$ python -q
>>> import numpy as np
>>> np.set_printoptions(precision=1, suppress=True, linewidth=100, floatmode="fixed")
>>> rng = np.random.default_rng(706807)
>>> F = np.array([[0, 3, 3, 0, 0],
...     [2, 0, 3, 0, 2],
...     [1, 0, 0, 3, 0],
...     [3, 2, 1, 2, 1],
...     [0, 2, 3, 2, 1]]) * (rng.random((5, 5)) < 0.3)
>>> F
array([[0, 0, 3, 0, 0],
       [0, 0, 3, 0, 0],
       [0, 0, 0, 3, 0],
       [0, 0, 1, 2, 0],
       [0, 0, 0, 0, 0]])
>>> # rows and columns are dependent
>>> print(np.sort(np.linalg.eigvals(F).real))
[-1.0  0.0  0.0  0.0  3.0]
>>> print(F @ F)
[[0 0 0 9 0]
 [0 0 0 9 0]
 [0 0 3 6 0]
 [0 0 2 7 0]
 [0 0 0 0 0]]
>>> (F != 0).astype(int)
array([[0, 0, 1, 0, 0],
       [0, 0, 1, 0, 0],
       [0, 0, 0, 1, 0],
       [0, 0, 1, 1, 0],
       [0, 0, 0, 0, 0]])
>>> print((np.linalg.matrix_power((F != 0) + (F.T != 0) + np.eye(5), 5) > 0).astype(int))
[[1 1 1 1 0]
 [1 1 1 1 0]
 [1 1 1 1 0]
 [1 1 1 1 0]
 [0 0 0 0 1]]
>>> M = rng.normal(size=(22, 4))
>>> M = 5 * M / np.linalg.norm(M, axis=1, keepdims=True)
>>> M.round(1) + 0
array([[ 3.5,  0.9, -3.4,  0.8],
       [-3.2, -0.4, -1.4, -3.5],
       [ 3.5,  3.3,  1.2,  0.7],
       [ 3.5, -2.4,  0.4, -2.6],
       [ 2.5, -2.1, -3.2,  2.0],
       [-1.7,  3.2, -1.0,  3.3],
       [ 0.9,  4.7,  0.9,  1.2],
       [-2.2,  0.2,  4.3,  1.3],
       [ 4.1, -2.1, -1.7,  0.7],
       [ 1.4,  0.7, -0.5, -4.7],
       [-1.1,  0.3, -0.5, -4.8],
       [-2.5,  1.3, -2.7,  3.1],
       [ 0.4,  3.2, -3.7, -0.8],
       [-0.2, -4.4,  2.3, -0.2],
       [ 2.3,  1.0, -4.2,  0.9],
       [-2.7,  3.7,  2.1,  0.0],
       [ 4.0,  1.8, -1.8, -1.5],
       [-2.3,  1.9, -3.7,  1.5],
       [ 2.0, -2.5, -3.6,  1.5],
       [-1.8,  3.8, -1.5,  2.2],
       [-2.6, -2.1,  3.7,  0.3],
       [ 4.4, -1.5,  1.4,  1.2]])
>>> Y = M / np.linalg.norm(M, axis=1, keepdims=True)
>>> gram = Y @ Y.T
>>> (gram - 2 * np.eye(22)).round(6).argmax(axis=1)
array([14, 10,  6,  8, 18, 19,  2, 20,  4, 10,  9, 17, 14, 20,  0,  6,  0, 11,  4,  5,  7,  8])
>>> gram[6].round(1) + 0
array([ 0.2, -0.4,  0.8, -0.4, -0.3,  0.7,  1.0,  0.2, -0.3, -0.1, -0.2,  0.2,  0.4, -0.8,  0.2,
        0.7,  0.4,  0.2, -0.4,  0.7, -0.4,  0.0])
>>> np.linalg.norm(Y, axis=1)
array([1.0, 1.0, 1.0, 1.0, 1.0, 1.0, 1.0, 1.0, 1.0, 1.0, 1.0, 1.0, 1.0, 1.0, 1.0, 1.0, 1.0, 1.0,
       1.0, 1.0, 1.0, 1.0])
>>> np.argwhere(np.triu(np.abs(gram) > 0.95, 1))
array([[ 0, 14],
       [ 4, 18],
       [ 5, 19]])
>>> u, v = M[8], M[16]
>>> np.round(u @ v, 1)
np.float64(14.8)
>>> p = (u @ v) / (u @ u) * u
>>> v - p
array([ 1.6,  3.1, -0.8, -1.9])
>>> round(float((v - p) @ u), 1)
-0.0
>>> W2 = M[[18, 9]].astype(float)
>>> for _ in range(4):
...     labels = np.linalg.norm(M[:, None] - W2, axis=-1).argmin(axis=1)
...     W2 = np.array([M[labels == j].mean(axis=0) for j in range(2)])
... 
>>> labels
array([0, 1, 1, 1, 0, 0, 1, 1, 0, 1, 1, 0, 0, 1, 0, 1, 0, 0, 0, 0, 1, 1])
>>> np.abs(W2[1] - W2[0]).argmax()
np.int64(2)
>>> W2[1] - W2[0]
array([-0.8, -0.8,  4.0, -2.3])
>>> gram = np.cov(M, rowvar=False)
>>> print(np.median(M, axis=0))
[ 0.7  0.8 -1.2  0.8]
>>> print(gram)
[[ 7.1 -1.6 -1.5 -0.3]
 [-1.6  6.3 -0.9  1.0]
 [-1.5 -0.9  6.3 -0.7]
 [-0.3  1.0 -0.7  5.2]]
>>> np.argwhere(np.triu(np.abs(np.corrcoef(M.T)) > 0.8, 1))
array([], shape=(0, 2), dtype=int64)
>>> np.round(np.corrcoef(M.T), 1) + 0
array([[ 1.0, -0.2, -0.2,  0.0],
       [-0.2,  1.0, -0.1,  0.2],
       [-0.2, -0.1,  1.0, -0.1],
       [ 0.0,  0.2, -0.1,  1.0]])
>>> print(np.polyfit(M[:, 3], M[:, 1], 1))
[0.2 0.5]
>>> np.linalg.eigvalsh(gram)[::-1]
array([8.7, 7.7, 4.6, 4.0])
>>> labels = M[:, 1] > np.median(M[:, 1])
>>> u = M[labels].mean(axis=0) - M[~labels].mean(axis=0)
>>> (((M - M.mean(axis=0)) @ u > 0) == labels).mean()
np.float64(1.0)
>>> np.argsort(-np.abs(u).round(6), kind="stable")
array([1, 3, 2, 0])
>>> labels.astype(int)
array([1, 0, 1, 0, 0, 1, 1, 0, 0, 0, 0, 1, 1, 0, 1, 1, 1, 1, 0, 1, 0, 0])
>>> data = np.array([[0, 0, -1, 4, 3],
...     [0, 0, -2, -3, 1],
...     [1, 2, 0, -3, 4],
...     [-4, 3, 3, 0, 1],
...     [-3, -1, -4, -1, 0]])
>>> data[4] @ data[0]
np.int64(0)
>>> round(float(np.linalg.norm(data, 1)), 1), round(float(np.linalg.norm(data, np.inf)), 1)
(11.0, 11.0)
>>> round(np.linalg.norm(data, 2), 1)
np.float64(6.3)
>>> print(np.round(np.linalg.norm(data) ** 2 / np.linalg.norm(data, 2) ** 2, 1))
3.3
>>> data - data[0]
array([[ 0,  0,  0,  0,  0],
       [ 0,  0, -1, -7, -2],
       [ 1,  2,  1, -7,  1],
       [-4,  3,  4, -4, -2],
       [-3, -1, -3, -5, -3]])
>>> np.round(np.linalg.svd(data, compute_uv=False), 1) + 0
array([6.3, 6.3, 5.1, 5.1, 0.0])
>>> data.sum(axis=1)
array([ 6, -4,  4,  3, -9])
>>> np.unravel_index(np.abs(data).argmax(), data.shape)
(np.int64(0), np.int64(3))
>>> left, sig, Vt = np.linalg.svd(data)
>>> V = Vt[:(sig > 1e-8).sum()]
>>> x = data[4] + 2 * data[2] + rng.integers(2) * np.eye(5)[3]
>>> x
array([-1.0,  3.0, -4.0, -6.0,  8.0])
>>> np.round(np.linalg.norm(x - V.T @ V @ x), 1)
np.float64(0.2)
>>> print(np.allclose(V.T @ V @ x, x))
False
>>> print(np.diag(V.T @ V))
[1.0 0.4 0.8 1.0 0.9]
>>> feats = np.load("out12.npy")
>>> feats
array([[ 0.7, -0.4, -0.2, -0.5],
       [-0.4,  0.3, -0.4, -0.8],
       [-0.2, -0.4,  0.8, -0.4],
       [-0.5, -0.8, -0.4,  0.2]])
>>> # columns are unit length and at right angles
>>> np.round(np.linalg.eigvalsh(feats).min(), 1)
np.float64(-1.0)
>>> [round(float(np.linalg.det(feats[:i, :i])), 2) + 0 for i in range(1, 5)]
[0.72, 0.04, -0.15, -1.0]
>>> u = np.array([1, 2, -2, -2])
>>> Y = feats + np.outer(u, np.eye(4)[1])
>>> np.linalg.matrix_rank(np.linalg.inv(Y) - np.linalg.inv(feats), tol=1e-8)
np.int64(1)
>>> round(float(np.linalg.det(Y) / np.linalg.det(feats)), 1), round(1 + np.linalg.solve(feats, u)[1], 1)
(3.4, np.float64(3.4))
>>> cen = (M - M.mean(axis=0)) / M.std(axis=0)
>>> cen.std(axis=0)
array([1.0, 1.0, 1.0, 1.0])
>>> print(np.argwhere(np.abs(cen) > 2))
[[ 7  2]
 [ 9  3]
 [10  3]
 [13  1]]
>>> coef = np.linalg.lstsq(np.delete(cen, 2, axis=1), cen[:, 2])[0]
>>> np.abs(coef).argmax()
np.int64(0)
>>> w, V = np.linalg.eigvalsh(feats)
Traceback (most recent call last):
  File "<python-input-71>", line 1, in <module>
    w, V = np.linalg.eigvalsh(feats)
    ^^^^
ValueError: too many values to unpack (expected 2)
>>> w, V = np.linalg.eigh(feats)
>>> print(np.linalg.eigvalsh(feats @ feats))
[1.0 1.0 1.0 1.0]
>>> np.linalg.eigvalsh(feats + 2 * np.eye(4))
array([1.0, 3.0, 3.0, 3.0])
>>> np.round(V.T @ feats @ V, 1) + 0
array([[-1.0,  0.0,  0.0,  0.0],
       [ 0.0,  1.0,  0.0,  0.0],
       [ 0.0,  0.0,  1.0,  0.0],
       [ 0.0,  0.0,  0.0,  1.0]])
>>> np.unique(w.round(6) + 0, return_counts=True)[1]
array([1, 3])
>>> J = np.array([[0, 2, -1, 1, 1],
...     [2, 0, 2, -1, 1],
...     [-1, 2, 0, 2, -1],
...     [1, -1, 2, 0, 2],
...     [1, 1, -1, 2, 0]])
>>> proj = np.triu(np.array([[-2, 1, -3, 0, -1],
...     [2, 2, 3, -2, 1],
...     [-2, 1, -1, 0, 3],
...     [-3, -2, 3, 3, 2],
...     [1, 2, -2, -1, 1]]), 1) + np.eye(5)
>>> Y = proj @ J @ np.linalg.inv(proj)
>>> proj @ J - J @ proj
array([[  4.0,  -7.0,  -3.0,  -5.0,   3.0],
       [ -4.0,   7.0,   1.0,   8.0,  -9.0],
       [  3.0,   4.0, -12.0,  10.0,  -7.0],
       [  2.0,   1.0,   4.0,   2.0,  -4.0],
       [  0.0,  -1.0,   0.0,   2.0,  -1.0]])
>>> np.round(np.poly(Y), 1) + 0
array([  1.0,   0.0, -22.0,  30.0,  40.0, -60.0])
>>> np.round(np.linalg.det(Y), 1)
np.float64(60.0)
>>> arr = np.array([[0, -1, -3, 0, 2],
...     [-1, 0, -1, -3, 0],
...     [-3, -1, 0, -1, -3],
...     [0, -3, -1, 0, -1],
...     [2, 0, -3, -1, 0]])
>>> # symmetric, so the eigenvalues are real
>>> T = np.stack([arr, 5 * arr, arr[::-1]])
>>> np.linalg.matrix_rank(T.reshape(3, -1))
np.int64(2)
>>> np.einsum("bij,cij->bc", T, T)
array([[  70,  350,   40],
       [ 350, 1750,  200],
       [  40,  200,   70]])
>>> labels = rng.permutation(5)
>>> labels
array([3, 1, 2, 0, 4])
>>> Y = arr[labels][:, labels]
>>> np.trace(Y)
np.int64(0)
>>> Y
array([[ 0, -3, -1,  0, -1],
       [-3,  0, -1, -1,  0],
       [-1, -1,  0, -3, -3],
       [ 0, -1, -3,  0,  2],
       [-1,  0, -3,  2,  0]])
>>> W0 = np.array([[0, 2, 1, 1], [0, 0, -3, -2], [0, 0, 0, 2], [0, 0, 0, 0]])
>>> left, sig, Vt = np.linalg.svd(W0)
>>> sig
array([4.1, 1.8, 1.6, 0.0])
>>> Y = left[:, :3] @ np.diag(sig[:3]) @ Vt[:3]
>>> round(np.linalg.norm(W0 - Y) / np.linalg.norm(W0), 1)
np.float64(0.0)
>>> Y.round(1) + 0
array([[ 0.0,  2.0,  1.0,  1.0],
       [ 0.0,  0.0, -3.0, -2.0],
       [ 0.0,  0.0,  0.0,  2.0],
       [ 0.0,  0.0,  0.0,  0.0]])
>>> np.round(np.linalg.norm(W0 - Y, 2), 1), sig[3]
(np.float64(0.0), np.float64(0.0))
>>> round(float(np.abs(W0 - Y).max()), 1)
0.0
>>> np.linalg.matrix_rank(W0, rtol=0.05)
np.int64(3)
>>> print(np.linalg.matrix_rank(Y))
3
>>> K = np.load("data.npy")
>>> K.round(1) + 0
array([[ 0.2, -0.2,  0.1, -0.3,  0.2],
       [-0.2,  0.2, -0.1,  0.3, -0.2],
       [ 0.1, -0.1,  0.0, -0.1,  0.1],
       [-0.3,  0.3, -0.1,  0.5, -0.3],
       [ 0.2, -0.2,  0.1, -0.3,  0.2]])
>>> print(np.linalg.matrix_rank(K, rtol=0.1))
1
>>> round(float(np.linalg.norm(K, 2) / np.linalg.norm(K)), 1)
1.0
>>> print([round(float(x), 1) for x in np.linalg.svd(K, compute_uv=False)[:3]])
[1.0, 0.0, 0.0]
>>> np.abs(arr).max()
np.int64(3)
>>> np.linalg.matrix_rank(arr)
np.int64(5)
>>> np.zeros(5, 5)
Traceback (most recent call last):
  File "<python-input-110>", line 1, in <module>
    np.zeros(5, 5)
    ~~~~~~~~^^^^^^
TypeError: Cannot interpret '5' as a data type
>>> arr.sum(axis=1)
array([-2, -5, -8, -5, -2])
>>> arr.sum(axis=0)
array([-2, -5, -8, -5, -2])
>>> np.diff(arr, axis=0)
array([[-1,  1,  2, -3, -2],
       [-2, -1,  1,  2, -3],
       [ 3, -2, -1,  1,  2],
       [ 2,  3, -2, -1,  1]])
>>> print(arr.shape)
(5, 5)
>>> print(np.linalg.svd(arr, compute_uv=False))
[5.4 4.9 3.2 2.2 1.4]
>>> left, sig, Vt = np.linalg.svd(K)
>>> V = Vt[:(sig > 1e-8).sum()]
>>> x = K[2] + -3 * K[3] + rng.integers(2) * np.eye(5)[0]
>>> x
array([ 1.9, -0.9,  0.3, -1.5,  0.9])
>>> round(np.linalg.norm(x - V.T @ V @ x), 1)
np.float64(0.9)
>>> np.allclose(V.T @ V @ x, x)
False
>>> np.linalg.matrix_rank(np.vstack([K, x]))
np.int64(2)
>>> np.abs(np.diag(np.linalg.qr(K)[1])) > 1e-9
array([ True, False, False, False, False])
>>> np.unique(K.round(6), axis=0).shape
(4, 5)
>>> round(np.trace(np.linalg.pinv(K) @ K), 1)
np.float64(1.0)
